$ python3 -q
>>> import numpy as np
>>> from numpy import linalg as LA
>>> np.set_printoptions(precision=2, suppress=True, linewidth=160, legacy="1.25")
>>> def rnd(a):
...     return np.round(a, 2) + 0
... 
>>> arr = np.load("dump.npy")
>>> arr
array([[ 0,  5,  0,  4,  3, -6,  2,  1],
       [-5,  0,  5, -1,  6, -1,  1,  0],
       [ 0, -5,  0,  1, -4,  5,  0,  1],
       [-4,  1, -1,  0,  2, -2, -2,  5],
       [-3, -6,  4, -2,  0, -1,  0,  2],
       [ 6,  1, -5,  2,  1,  0,  2,  0],
       [-2, -1,  0,  2,  0, -2,  0,  1],
       [-1,  0, -1, -5, -2,  0, -1,  0]])
>>> th = np.radians(135)
>>> R = np.eye(8)
>>> R[2, 2] = R[3, 3] = np.cos(th)
>>> R[2, 3], R[3, 2] = -np.sin(th), np.sin(th)
>>> rnd(R)
array([[ 1.  ,  0.  ,  0.  ,  0.  ,  0.  ,  0.  ,  0.  ,  0.  ],
       [ 0.  ,  1.  ,  0.  ,  0.  ,  0.  ,  0.  ,  0.  ,  0.  ],
       [ 0.  ,  0.  , -0.71, -0.71,  0.  ,  0.  ,  0.  ,  0.  ],
       [ 0.  ,  0.  ,  0.71, -0.71,  0.  ,  0.  ,  0.  ,  0.  ],
       [ 0.  ,  0.  ,  0.  ,  0.  ,  1.  ,  0.  ,  0.  ,  0.  ],
       [ 0.  ,  0.  ,  0.  ,  0.  ,  0.  ,  1.  ,  0.  ,  0.  ],
       [ 0.  ,  0.  ,  0.  ,  0.  ,  0.  ,  0.  ,  1.  ,  0.  ],
       [ 0.  ,  0.  ,  0.  ,  0.  ,  0.  ,  0.  ,  0.  ,  1.  ]])
>>> Y = arr @ R.T
>>> rnd(LA.svd(arr, compute_uv=False)), rnd(LA.svd(Y, compute_uv=False))
(array([13.46, 13.46,  6.67,  6.67,  4.17,  4.17,  1.34,  1.34]), array([13.46, 13.46,  6.67,  6.67,  4.17,  4.17,  1.34,  1.34]))
>>> np.allclose(arr @ arr.T, Y @ Y.T)
True
>>> rnd(np.abs(Y - arr).max(axis=0))
array([0.  , 0.  , 7.83, 7.83, 0.  , 0.  , 0.  , 0.  ])
>>> feats = np.load("block12.npy")
>>> feats
array([[35, 17, 20, 24, 22, 26, 24, 23, 21],
       [17, 47, 28, 39, 29, 35, 48, 33, 22],
       [20, 28, 32, 35, 20, 34, 36, 27, 17],
       [24, 39, 35, 50, 22, 33, 43, 28, 18],
       [22, 29, 20, 22, 34, 31, 33, 26, 25],
       [26, 35, 34, 33, 31, 57, 51, 34, 26],
       [24, 48, 36, 43, 33, 51, 59, 35, 27],
       [23, 33, 27, 28, 26, 34, 35, 44, 23],
       [21, 22, 17, 18, 25, 26, 27, 23, 22]])
>>> r0 = np.array([3, 3, 0, 1, 2, 0, 1, 2, 2])
>>> Y = feats + np.outer(r0, np.eye(9)[2])
>>> rnd(LA.det(Y) / LA.det(feats)), rnd(1 + LA.solve(feats, r0)[2])
(1.64, 1.64)
>>> LA.matrix_rank(LA.inv(Y) - LA.inv(feats), tol=1e-8)
1
>>> LA.matrix_rank(Y - feats)
1
